$ python3 -q
>>> import numpy as np
>>> import numpy.linalg as la
>>> np.set_printoptions(precision=3, suppress=True, linewidth=160)
>>> def tidy(a):
...     return np.round(a, 3) + 0
... 
>>> A = np.load("w.npy")
>>> A
array([[-1. , -0.2, -1. ],
       [-0.3,  0.2, -1.3],
       [ 0.2, -1.4, -0.6],
       [-0.6,  1.3,  1.4],
       [ 0.2,  0.8, -0.7],
       [24. , -2. ,  6. ],
       [-2.1,  0.1,  1.7],
       [-2.1,  0.8,  1.4],
       [ 0.9, -0.8, -2.7],
       [-0.5,  1.2, -0.9]])
>>> # row 5 dominates
>>> gram = np.cov(A, rowvar=False)
>>> tidy(la.eigvalsh(gram)[::-1])
array([65.426,  2.572,  0.546])
>>> print(tidy(A[4] @ A[6]))
-1.53
>>> tidy(la.norm(A[4], 1)), tidy(la.norm(A[4], np.inf))
(np.float64(1.7), np.float64(0.8))
>>> tidy(la.norm(A) ** 2 / la.norm(A, 2) ** 2)
np.float64(1.046)
>>> print(tidy(la.norm(A, 2)))
24.99
>>> data = np.load("data.npy")
>>> data
array([[ 0.26,  3.12,  1.56],
       [ 0.06,  0.72,  0.36],
       [ 0.4 ,  4.8 ,  2.4 ],
       [-0.14, -1.68, -0.84]])
>>> U, sig, Vh = la.svd(data)
>>> vecs = Vh[:(sig > 1e-8).sum()]
>>> rng = np.random.default_rng(407)
>>> vec = data[2] + 2 * data[0] + rng.integers(2) * np.eye(3)[1]
>>> vec
array([ 0.92, 11.04,  5.52])
>>> tidy(vecs.T @ vecs)
array([[0.006, 0.066, 0.033],
       [0.066, 0.796, 0.398],
       [0.033, 0.398, 0.199]])
>>> la.matrix_rank(np.vstack([data, vec]))
np.int64(1)
>>> lab = A[:, 0] > np.median(A[:, 0])
>>> r0 = A[lab].mean(axis=0) - A[~lab].mean(axis=0)
>>> lab.astype(int)
array([0, 1, 1, 0, 1, 1, 0, 0, 1, 0])
>>> (((A - A.mean(axis=0)) @ r0 > 0) == lab).mean()
np.float64(0.6)
>>> U, sig, Vh = la.svd(data)
>>> tidy(sig)
array([6.738, 0.   , 0.   ])
>>> out = U[:, :1] @ np.diag(sig[:1]) @ Vh[:1]
>>> tidy(la.norm(data - out) / la.norm(data))
np.float64(0.0)
>>> tidy(out)
array([[ 0.26,  3.12,  1.56],
       [ 0.06,  0.72,  0.36],
       [ 0.4 ,  4.8 ,  2.4 ],
       [-0.14, -1.68, -0.84]])
>>> tidy(np.abs(data - out).max())
np.float64(0.0)
>>> la.matrix_rank(data, rtol=0.05)
np.int64(1)
>>> print(tidy(la.norm(data - out, 2)), tidy(sig[1]))
0.0 0.0
>>> out = np.array([[-5], [3]])
>>> W0 = np.block([[np.zeros((2, 2)), out], [out.T, np.zeros((1, 1))]])
>>> W0
array([[ 0.,  0., -5.],
       [ 0.,  0.,  3.],
       [-5.,  3.,  0.]])
>>> # symmetric
>>> rk = la.matrix_rank(W0)
>>> rk
np.int64(2)
>>> null = la.svd(W0)[2][rk:].T
>>> null[:, 0] / null[np.abs(null[:, 0]).round(6).argmax(), 0]
array([ 0.6,  1. , -0. ])
>>> [int(la.matrix_rank(np.delete(W0, i, axis=0))) for i in range(3)]
[2, 2, 1]
>>> W0 @ null
array([[0.],
       [0.],
       [0.]])
>>> U, sig, Vh = la.svd(W0)
>>> tidy(sig)
array([5.831, 5.831, 0.   ])
>>> out = U[:, :2] @ np.diag(sig[:2]) @ Vh[:2]
>>> tidy(la.norm(W0 - out) / la.norm(W0))
np.float64(0.0)
>>> print(tidy(la.norm(W0 - out, 2)), sig[2])
0.0 -0.0
>>> print(np.abs(W0 - out).max())
0.0
>>> print([round(float(x), 3) for x in la.svd(W0, compute_uv=False)[:3]])
[5.831, 5.831, 0.0]
>>> np.argsort(-la.norm(W0, axis=0).round(6), kind="stable")[:3]
array([2, 0, 1])
>>> la.cond(W0) > 100
np.True_
>>> feats = np.loadtxt("case17.csv", delimiter=",")
>>> feats
array([[ 6., -4., -3.,  3.],
       [-4.,  6.,  0.,  5.],
       [-3.,  0.,  4.,  4.],
       [ 3.,  5.,  4., -4.]])
>>> # symmetric
>>> ev, vecs = la.eigh(feats)
>>> vec = np.array([1, 4, 7, 0])
>>> print(tidy(la.eigvalsh(feats[1:, 1:])))
[-7.297  4.604  8.693]
>>> tidy(vecs * np.maximum(ev, 0) @ vecs.T)
array([[ 6.94 , -2.96 , -2.055,  0.635],
       [-2.96 ,  7.15 ,  1.045,  2.385],
       [-2.055,  1.045,  4.951,  1.622],
       [ 0.635,  2.385,  1.622,  1.949]])
>>> tidy(vecs * np.abs(ev) @ vecs.T)
array([[ 7.88 , -1.921, -1.11 , -1.729],
       [-1.921,  8.3  ,  2.091, -0.231],
       [-1.11 ,  2.091,  5.901, -0.756],
       [-1.729, -0.231, -0.756,  7.898]])
>>> tidy(la.eigvals(feats).sum().real)
np.float64(12.0)
>>> tidy(la.eigvals(feats))
array([-8.989, 11.161,  5.312,  4.516])
>>> tidy(la.det(feats.T))
np.float64(-2407.0)
>>> lab = rng.permutation(4)
>>> lab
array([1, 0, 2, 3])
>>> out = feats[lab][:, lab]
>>> np.allclose(out, feats)
False
>>> print(out)
[[ 6. -4.  0.  5.]
 [-4.  6. -3.  3.]
 [ 0. -3.  4.  4.]
 [ 5.  3.  4. -4.]]
>>> np.trace(out)
np.float64(12.0)
>>> np.diag(out)
array([ 6.,  6.,  4., -4.])
>>> print(tidy(la.det(out)), tidy(la.det(feats[lab])))
-2407.0 2407.0
>>> tidy(np.sort(np.abs(la.eigvals(out))))
array([ 4.516,  5.312,  8.989, 11.161])
>>> Q, vecs = la.qr(out[:, :1])[0], la.qr(out[:, 1:])[0]
>>> sig = la.svd(Q.T @ vecs, compute_uv=False)
>>> tidy(np.degrees(np.arccos(sig.clip(0, 1))))
array([50.54])
>>> M = np.load("a.npy")
>>> M
array([[-0.006,  1.011,  1.975],
       [-0.01 ,  0.991,  1.991],
       [ 0.013,  1.024,  2.023],
       [ 0.016,  0.998,  2.016],
       [-0.005,  0.977,  1.971],
       [-0.024,  1.024,  2.02 ],
       [-0.021,  1.011,  1.989],
       [ 0.001,  0.971,  2.044],
       [-0.054,  0.991,  1.021],
       [-0.006,  1.032,  1.011],
       [-0.006,  0.991,  1.007],
       [ 0.04 ,  1.035,  0.984],
       [-0.019,  0.987,  0.992],
       [ 0.032,  1.014,  0.95 ],
       [ 0.02 ,  0.991,  0.984],
       [-0.031,  1.001,  1.01 ],
       [-0.034,  1.972, -0.001],
       [ 0.015,  2.023, -0.051],
       [-0.002,  2.021,  0.011],
       [-0.003,  2.032, -0.037],
       [ 0.01 ,  2.   ,  0.006],
       [-0.007,  1.991, -0.014],
       [-0.016,  1.964, -0.02 ],
       [-0.011,  1.983, -0.023]])
>>> out = np.c_[M[:, :2] @ np.array([[1, 0], [-1, -1]]), np.array([0, 1, -1, 3, -1, 0, 2, -3, -2, -2, -3, 1, 3, 2, -2, -2, -3, 0, -1, -1, 0, -2, -3, 3])]
>>> tidy(out)
array([[-1.017, -1.011,  0.   ],
       [-1.001, -0.991,  1.   ],
       [-1.011, -1.024, -1.   ],
       [-0.982, -0.998,  3.   ],
       [-0.982, -0.977, -1.   ],
       [-1.048, -1.024,  0.   ],
       [-1.032, -1.011,  2.   ],
       [-0.97 , -0.971, -3.   ],
       [-1.045, -0.991, -2.   ],
       [-1.038, -1.032, -2.   ],
       [-0.997, -0.991, -3.   ],
       [-0.995, -1.035,  1.   ],
       [-1.006, -0.987,  3.   ],
       [-0.982, -1.014,  2.   ],
       [-0.971, -0.991, -2.   ],
       [-1.032, -1.001, -2.   ],
       [-2.006, -1.972, -3.   ],
       [-2.008, -2.023,  0.   ],
       [-2.023, -2.021, -1.   ],
       [-2.035, -2.032, -1.   ],
       [-1.99 , -2.   ,  0.   ],
       [-1.998, -1.991, -2.   ],
       [-1.98 , -1.964, -3.   ],
       [-1.994, -1.983,  3.   ]])
>>> tidy(la.norm(out - M @ la.lstsq(M, out)[0], axis=0))
array([0.   , 0.   , 9.054])
>>> la.matrix_rank(np.c_[M, out])
np.int64(4)
>>> tidy(la.lstsq(M, out[:, 0])[0])
array([ 1., -1.,  0.])
